In [1]: import numpy as np

In [2]: np.set_printoptions(precision=3, suppress=True, linewidth=120, sign=" ")

In [3]: rd = lambda a: np.round(a, 3) + 0

In [4]: feats = np.load("sample6.npy")

In [5]: feats
Out[5]: 
array([[ 3.,  0.,  2.,  0.,  0.,  2.],
       [ 0.,  3.,  0.,  2.,  2.,  0.],
       [ 2.,  0.,  3.,  0.,  0.,  2.],
       [ 0.,  2.,  0.,  3.,  2.,  0.],
       [ 0.,  2.,  0.,  2.,  3.,  0.],
       [ 2.,  0.,  2.,  0.,  0.,  3.]])

In [6]: rng = np.random.default_rng(44)

In [7]: idx = rng.permutation(6)

In [8]: idx
Out[8]: array([ 3,  0,  2,  5,  4,  1])

In [9]: Y = feats[idx][:, idx]

In [10]: rd(np.sort(np.abs(np.linalg.eigvals(Y))))
Out[10]: array([ 1.,  1.,  1.,  1.,  7.,  7.])

In [11]: np.trace(Y)
Out[11]: np.float64(18.0)

In [12]: np.diag(Y)
Out[12]: array([ 3.,  3.,  3.,  3.,  3.,  3.])

In [13]: Y
Out[13]: 
array([[ 3.,  0.,  0.,  0.,  2.,  2.],
       [ 0.,  3.,  2.,  2.,  0.,  0.],
       [ 0.,  2.,  3.,  2.,  0.,  0.],
       [ 0.,  2.,  2.,  3.,  0.,  0.],
       [ 2.,  0.,  0.,  0.,  3.,  2.],
       [ 2.,  0.,  0.,  0.,  2.,  3.]])

In [14]: O, V = np.linalg.qr(feats[:, :3])[0], np.linalg.qr(feats[:, 3:])[0]

In [15]: sigma = np.linalg.svd(O.T @ V, compute_uv=False)

In [16]: rd(np.degrees(np.arccos(sigma.clip(0, 1))))
Out[16]: array([ 17.19,  17.19,  90.  ])

In [17]: rd(np.linalg.norm(O @ O.T - V @ V.T, 2))
Out[17]: np.float64(1.0)

In [18]: ev, V = np.linalg.eigh(feats)

In [19]: rd(V.T @ feats @ V)
Out[19]: 
array([[ 1.,  0.,  0.,  0.,  0.,  0.],
       [ 0.,  1.,  0.,  0.,  0.,  0.],
       [ 0.,  0.,  1.,  0.,  0.,  0.],
       [ 0.,  0.,  0.,  1.,  0.,  0.],
       [ 0.,  0.,  0.,  0.,  7.,  0.],
       [ 0.,  0.,  0.,  0.,  0.,  7.]])

In [20]: vec = np.ones(6)

In [21]: for _ in range(6):
    ...:     vec = feats @ vec
    ...:     vec /= np.linalg.norm(vec)
    ...:     print(round(vec @ feats @ vec, 3))
    ...: 
7.0
7.0
7.0
7.0
7.0
7.0

In [22]: rd(np.linalg.eigvalsh(feats)[-1])
Out[22]: np.float64(7.0)

In [23]: rd(vec)
Out[23]: array([ 0.408,  0.408,  0.408,  0.408,  0.408,  0.408])

In [24]: E = np.load("x.npy")

In [25]: rd(E)
Out[25]: 
array([[ 0.286,  0.071,  0.214,  0.214,  0.071,  0.143],
       [ 0.154,  0.231,  0.077,  0.077,  0.231,  0.231],
       [ 0.222,  0.333,  0.222,  0.   ,  0.222,  0.   ],
       [ 0.143,  0.214,  0.071,  0.286,  0.143,  0.143],
       [ 0.   ,  0.111,  0.333,  0.222,  0.222,  0.111],
       [ 0.25 ,  0.083,  0.167,  0.083,  0.083,  0.333]])

In [26]: f = np.array([-1, 0, 2, -2, 3, 2])

In [27]: Y = E + np.outer(f, np.eye(6)[1])

In [28]: rd(np.linalg.det(Y) / np.linalg.det(E)), rd(1 + np.linalg.solve(E, f)[1])
Out[28]: (np.float64(14.485), np.float64(14.485))

In [29]: np.linalg.matrix_rank(np.linalg.inv(Y) - np.linalg.inv(E), tol=1e-8)
Out[29]: np.int64(1)

In [30]: rd(Y)
Out[30]: 
array([[ 0.286, -0.929,  0.214,  0.214,  0.071,  0.143],
       [ 0.154,  0.231,  0.077,  0.077,  0.231,  0.231],
       [ 0.222,  2.333,  0.222,  0.   ,  0.222,  0.   ],
       [ 0.143, -1.786,  0.071,  0.286,  0.143,  0.143],
       [ 0.   ,  3.111,  0.333,  0.222,  0.222,  0.111],
       [ 0.25 ,  2.083,  0.167,  0.083,  0.083,  0.333]])

In [31]: m1 = np.load("test16.npy")

In [32]: m1
Out[32]: 
array([[ 1,  1,  1,  1, -1, -1, -1, -1],
       [ 1,  1, -1, -1,  1,  1, -1, -1],
       [ 1, -1,  1, -1,  1, -1,  1, -1],
       [ 1, -1, -1,  1, -1,  1,  1, -1]])

In [33]: f, r1 = m1[0], m1[1]

In [34]: f @ f
Out[34]: np.int64(8)

In [35]: p = (f @ r1) / (f @ f) * f

In [36]: (r1 - p) @ f
Out[36]: np.float64(0.0)

In [37]: p
Out[37]: array([ 0.,  0.,  0.,  0., -0., -0., -0., -0.])

In [38]: r1 - p
Out[38]: array([ 1.,  1., -1., -1.,  1.,  1., -1., -1.])

In [39]: rd(np.linalg.norm(f + r1) ** 2 + np.linalg.norm(f - r1) ** 2)
Out[39]: np.float64(32.0)

In [40]: np.linalg.matrix_rank(np.outer(f, r1))
Out[40]: np.int64(1)
